$ python -q
>>> import numpy as np
>>> from numpy import linalg as LA
>>> np.set_printoptions(precision=2, suppress=True, linewidth=100, floatmode="fixed")
>>> arr = np.loadtxt("test16.csv", delimiter=",")
>>> print(arr)
[[ 0.57  0.27 -0.61 -0.48]
 [-0.57  0.60 -0.49  0.27]
 [ 0.57  0.43  0.22  0.66]
 [-0.10  0.62  0.59 -0.51]]
>>> proj = np.triu(np.array([[-2, -5, 2, -2], [-1, -3, -4, -3], [0, 0, 0, -2], [-2, -3, -1, 1]]), 1) + np.eye(4)
>>> A2 = proj @ arr @ LA.inv(proj)
>>> print(proj @ arr - arr @ proj)
[[ 4.21 -0.49  1.62  1.76]
 [-2.01 -6.45  0.92 -1.43]
 [ 0.19  1.64 -0.60  3.90]
 [ 0.00 -0.48  2.66  2.84]]
>>> print(np.round(LA.det(A2), 2))
-1.0
>>> print(LA.matrix_rank(A2))
4
>>> mat = np.load("out17.npy")
>>> print(mat)
[[ 0.87  0.87  0.88  0.12]
 [-0.89  1.02 -0.86 -0.14]
 [-0.71  1.15 -0.43 -2.34]
 [ 0.15  0.83  0.08  0.40]
 [ 0.57 -0.69 -1.34 -0.87]]
>>> proj = mat @ LA.solve(mat.T @ mat, mat.T)
>>> print(np.allclose(proj @ proj, proj))
True
>>> print(np.diag(proj))
[0.80 0.82 0.98 0.40 1.00]
>>> print(np.round(LA.eigvalsh(proj), 2) + 0)
[0.00 1.00 1.00 1.00 1.00]
>>> print(proj.round(2) + 0)
[[ 0.80 -0.19  0.06  0.34 -0.01]
 [-0.19  0.82  0.06  0.33 -0.01]
 [ 0.06  0.06  0.98 -0.11  0.00]
 [ 0.34  0.33 -0.11  0.40  0.01]
 [-0.01 -0.01  0.00  0.01  1.00]]
>>> print(np.trace(proj))
4.0
>>> print(mat.shape)
(5, 4)
>>> print(LA.matrix_rank(mat))
4
>>> print(mat - mat[0])
[[ 0.00  0.00  0.00  0.00]
 [-1.76  0.15 -1.74 -0.26]
 [-1.58  0.28 -1.31 -2.46]
 [-0.72 -0.04 -0.80  0.28]
 [-0.30 -1.56 -2.22 -0.99]]
>>> print(np.unravel_index(np.abs(mat).argmax(), mat.shape))
(np.int64(2), np.int64(3))
>>> print(LA.svd(mat, compute_uv=False))
[3.00 2.10 1.47 1.03]
>>> print(np.count_nonzero(mat))
20
>>> A2 = mat / np.sqrt((mat ** 2).mean(axis=1, keepdims=True))
>>> print(A2[4])
[ 0.62 -0.75 -1.46 -0.95]
>>> print(LA.norm(A2, axis=1))
[2.00 2.00 2.00 2.00 2.00]
>>> print(LA.matrix_rank(A2) == LA.matrix_rank(mat))
True
>>> print(np.round(arr @ arr.T, 2) + 0)
[[1.00 0.00 0.00 0.00]
 [0.00 1.00 0.00 0.00]
 [0.00 0.00 1.00 0.00]
 [0.00 0.00 0.00 1.00]]
>>> print(LA.norm(arr, axis=0))
[1.00 1.00 1.00 1.00]
>>> print(LA.svd(arr, compute_uv=False))
[1.00 1.00 1.00 1.00]
>>> x0 = np.array([-2, -1, 0, 2])
>>> rhs = mat @ x0
>>> print(np.round(LA.pinv(mat) @ mat, 2) + 0)
[[1.00 0.00 0.00 0.00]
 [0.00 1.00 0.00 0.00]
 [0.00 0.00 1.00 0.00]
 [0.00 0.00 0.00 1.00]]
>>> print(np.round(LA.lstsq(mat, rhs)[0], 2) + 0)
[-2.00 -1.00  0.00  2.00]
>>> print(np.round(LA.solve(mat.T @ mat, mat.T @ rhs), 2) + 0)
[-2.00 -1.00  0.00  2.00]
>>> rng = np.random.default_rng(618443)
>>> rhs = rhs + 0.1 * rng.normal(size=5)
>>> print(rhs)
[-2.52  0.48 -4.39 -0.51 -2.01]
>>> coef, *_ = LA.lstsq(mat, rhs)
>>> print(coef)
[-2.03 -1.11 -0.06  1.95]
>>> print(coef.round())
[-2.00 -1.00 -0.00  2.00]
>>> print(np.round(mat.T @ (rhs - mat @ coef), 2) + 0)
[0.00 0.00 0.00 0.00]
>>> print(round(LA.norm(rhs - mat @ coef), 2))
0.08
>>> F = np.load("block7.npy")
>>> print(F)
[[-2 -5 -5 -3]
 [ 2  4  4 -1]
 [-4 -4  0 -4]]
>>> A2 = np.array([[2, 3], [1, 3], [1, 3], [2, 2]])
>>> print(F @ A2)
[[-20 -42]
 [ 10  28]
 [-20 -32]]
>>> print(np.einsum("ij,ij->i", F, F))
[63 37 48]
>>> print(A2.T @ F.T)
[[-20  10 -20]
 [-42  28 -32]]
>>> print(np.einsum("ik,kj->ij", F, A2))
[[-20 -42]
 [ 10  28]
 [-20 -32]]
>>> print(np.vstack([F, A2.T]).shape)
(5, 4)
>>> print(LA.matrix_rank(np.vstack([F, A2.T])))
4
>>> x0 = np.array([2, 5, 5, 8])
>>> h1 = np.maximum(F @ x0, 0)
>>> print(F * (h1 > 1e-9)[:, None])
[[ 0  0  0  0]
 [ 2  4  4 -1]
 [ 0  0  0  0]]
>>> print(np.maximum(F @ (3 * x0), 0))
[  0 108   0]
>>> print(np.maximum(F @ x0, 0) - np.maximum(-F @ x0, 0))
[-78  36 -60]
>>> print(np.tanh(F @ x0))
[-1.00  1.00 -1.00]
>>> print(np.flatnonzero(h1 > 1e-9))
[1]
>>> A2 = np.array([[-1, -2], [1, 2]])
>>> basis = np.kron(A2, F)
>>> print(basis)
[[  2   5   5   3   4  10  10   6]
 [ -2  -4  -4   1  -4  -8  -8   2]
 [  4   4   0   4   8   8   0   8]
 [ -2  -5  -5  -3  -4 -10 -10  -6]
 [  2   4   4  -1   4   8   8  -2]
 [ -4  -4   0  -4  -8  -8   0  -8]]
>>> print(LA.matrix_rank(basis))
3
>>> basis = np.array([[1.0, -0.3, -1.9, 0.2], [0.9, 0.0, 0.5, -0.2]])
>>> K = np.array([[0, -1],
...     [1, -1],
...     [0, -1],
...     [0, 0],
...     [1, 1],
...     [1, 2],
...     [-3, -3],
...     [2, -2],
...     [-1, 3],
...     [0, 1],
...     [-2, -3],
...     [0, 0],
...     [-1, 0],
...     [1, -2],
...     [0, 2],
...     [3, 3],
...     [2, -1],
...     [0, 1],
...     [-1, 3],
...     [-2, 0],
...     [-2, -2],
...     [-2, 0],
...     [-1, 2],
...     [3, -2]]) @ basis + 0.02 * rng.normal(size=(24, 4))
>>> print(K.round(2) + 0)
[[-0.92 -0.02 -0.48  0.21]
 [ 0.09 -0.27 -2.43  0.40]
 [-0.90  0.01 -0.51  0.20]
 [ 0.02 -0.03  0.00 -0.02]
 [ 1.92 -0.28 -1.40  0.00]
 [ 2.80 -0.30 -0.88 -0.22]
 [-5.71  0.90  4.20 -0.02]
 [ 0.23 -0.60 -4.81  0.80]
 [ 1.67  0.28  3.37 -0.81]
 [ 0.88  0.02  0.54 -0.21]
 [-4.71  0.59  2.29  0.21]
 [ 0.01 -0.02 -0.01 -0.01]
 [-1.03  0.32  1.92 -0.20]
 [-0.82 -0.28 -2.88  0.57]
 [ 1.82  0.04  1.01 -0.39]
 [ 5.72 -0.87 -4.23  0.00]
 [ 1.11 -0.61 -4.29  0.62]
 [ 0.91 -0.02  0.51 -0.23]
 [ 1.71  0.31  3.40 -0.81]
 [-1.98  0.58  3.78 -0.40]
 [-3.79  0.58  2.80  0.00]
 [-2.03  0.60  3.82 -0.40]
 [ 0.82  0.30  2.86 -0.61]
 [ 1.19 -0.92 -6.71  1.03]]
>>> basis = K[[9, 7]].astype(float)
>>> for _ in range(5):
...     z = LA.norm(K[:, None] - basis, axis=-1).argmin(axis=1)
...     basis = np.array([K[z == j].mean(axis=0) for j in range(2)])
... 
>>> print(z)
[0 1 0 0 1 1 0 1 0 0 0 0 0 1 0 1 1 0 0 0 0 0 0 1]
>>> print(basis[1] - basis[0])
[ 2.36 -0.79 -5.30  0.62]
>>> print(np.abs(basis[1] - basis[0]).argmax())
2
>>> print(basis)
[[-0.83  0.28  1.84 -0.22]
 [ 1.53 -0.52 -3.45  0.40]]
